% python3 -q
>>> import numpy as np
>>> np.set_printoptions(precision=3, suppress=True, linewidth=120, legacy="1.25")
>>> K = np.load("block12.npy")
>>> K
array([[  0.2,   0.9,   0.7,  -0.6,  -0.1],
       [  0.2,  -0.6,  -1. ,  -0.4,   0.8],
       [  0.4,  -0.1,  -0.2,   0. ,  -0.4],
       [  1.6,  -0.9,   0.9,   1.1,   1.1],
       [ -0.1,   1.4,  -0.1,  -0.6,   0.1],
       [  1.2,   0.1,   0.7,  -0.3,  -1.3],
       [  1. ,   1.1,   1.1,  -0.2,  -0.7],
       [  0.5,   0. ,  -0.4,  -0.3,  -1.2],
       [ -2. ,  -1.1,   1.3,  -0.7,  -0.2],
       [  0.1,  -0.5,   1.6,   2. ,  -1.4],
       [  0.1,   1.4,  -0.4,  -0.1,  -0.3],
       [ -0.1,  -0.5,  -0.5,  -0.3,   1.8],
       [  1.4,  -1.8,  -2.2,  -0.6,  -0.4],
       [  0.1,  -0.2,  -1.3,   0.1,  -1.5],
       [  0. ,   0. ,   1.2,   0.7,  -0.7],
       [  1.1,   0.6,  -1.1,   1. ,   0.1],
       [ -1.3,  -1. ,  -1.1,  -0.2,  -1.3],
       [  1.4,   1.5,   0.4,   0.8,   0.3],
       [  0.5,   0.3,  -2. ,   0.7,  -0.7],
       [  0.9,  -0.3,  -1. ,  -1.4,  -0.4],
       [  0.7,  -2. ,  -0.5,  -0.1,  -0.6],
       [-26. ,  -2. ,   4. ,  26. , -20. ],
       [  2.1,   0.3,   1.9,   0.3,   0.7],
       [  1. ,  -0.1,  -0.1,   0.8,   0.9],
       [ -0.1,  -1.2,  -0.3,  -0.1,   1.1],
       [  0.1,  -0.1,  -0.7,   2.1,   1.2]])
>>> cen = K - K.mean(axis=0)
>>> vecs = np.linalg.svd(cen)[2][:1]
>>> A2 = cen - cen @ vecs.T @ vecs
>>> np.cov(cen @ vecs.T, rowvar=False)
array(69.231)
>>> round(float(np.linalg.norm(A2) / np.linalg.norm(cen)), 3)
0.221
>>> np.diag(vecs.T @ vecs)
array([0.393, 0.002, 0.01 , 0.373, 0.223])
>>> U, sv, Vh = np.linalg.svd(K, full_matrices=False)
>>> np.abs(U[:, 0]).round(6).argmax()
21
>>> np.round(Vh @ Vh.T, 3) + 0
array([[1., 0., 0., 0., 0.],
       [0., 1., 0., 0., 0.],
       [0., 0., 1., 0., 0.],
       [0., 0., 0., 1., 0.],
       [0., 0., 0., 0., 1.]])
>>> U.shape, sv.shape, Vh.shape
((26, 5), (5,), (5, 5))
>>> sv / sv[0]
array([1.   , 0.138, 0.115, 0.107, 0.096])
>>> sv
array([42.293,  5.833,  4.844,  4.545,  4.061])
>>> (sv > 1e-8).sum()
5
>>> np.cumsum(sv ** 2) / np.sum(sv ** 2)
array([0.95 , 0.968, 0.98 , 0.991, 1.   ])
>>> cen = K - K.mean(axis=0)
>>> U, sv, Vh = np.linalg.svd(cen, full_matrices=False)
>>> sv
array([41.603,  5.833,  4.58 ,  4.378,  3.791])
>>> (np.sign(U[:, 0]) == np.sign(U[0, 0])).astype(int)
array([1, 1, 1, 1, 1, 1, 1, 1, 1, 0, 1, 1, 1, 1, 1, 1, 1, 1, 1, 1, 1, 0, 1, 1, 1, 1])
>>> np.searchsorted(np.cumsum(sv ** 2) / (sv ** 2).sum(), 0.9) + 1
1
>>> np.abs(Vh[-1])
array([0.6  , 0.561, 0.176, 0.14 , 0.524])
>>> sv ** 2 / (sv ** 2).sum()
array([0.951, 0.019, 0.012, 0.011, 0.008])
>>> round((sv ** 2).sum() ** 2 / (sv ** 4).sum(), 3)
1.104
>>> C2 = K.T @ K
>>> np.diag(C2)
array([699.34,  25.46,  44.87, 693.05, 420.63])
>>> np.allclose(C2, C2.T)
True
>>> C2
array([[ 699.34,   54.64, -104.21, -671.15,  521.68],
       [  54.64,   25.46,   -1.99,  -50.79,   39.94],
       [-104.21,   -1.99,   44.87,  107.77,  -78.69],
       [-671.15,  -50.79,  107.77,  693.05, -517.72],
       [ 521.68,   39.94,  -78.69, -517.72,  420.63]])
>>> np.linalg.svd(K, compute_uv=False) ** 2
array([1788.713,   34.028,   23.464,   20.657,   16.488])
>>> (K @ K.T).shape
(26, 26)
>>> np.linalg.matrix_rank(C2)
5
>>> F = np.load("run10.npy")
>>> F
array([[-0.325,  0.291,  0.059],
       [ 0.418, -0.262, -0.146],
       [ 0.465,  0.229, -0.237],
       [ 0.093, -0.261,  0.359],
       [ 0.046, -0.462, -0.498],
       [-0.232,  0.279, -0.359],
       [-0.046,  0.337, -0.576],
       [ 0.511, -0.025, -0.087],
       [ 0.418,  0.566,  0.273]])
>>> # orthonormal columns
>>> A2 = F / np.linalg.norm(F, axis=1, keepdims=True)
>>> C2 = A2 @ A2.T
>>> np.argwhere(np.triu(np.abs(C2) > 0.95, 1))
array([[0, 1],
       [3, 5],
       [3, 6]])
>>> (C2 - 2 * np.eye(9)).round(6).argmax(axis=1)
array([5, 7, 7, 1, 1, 6, 5, 1, 2])
>>> np.linalg.norm(A2, axis=1)
array([1., 1., 1., 1., 1., 1., 1., 1., 1.])
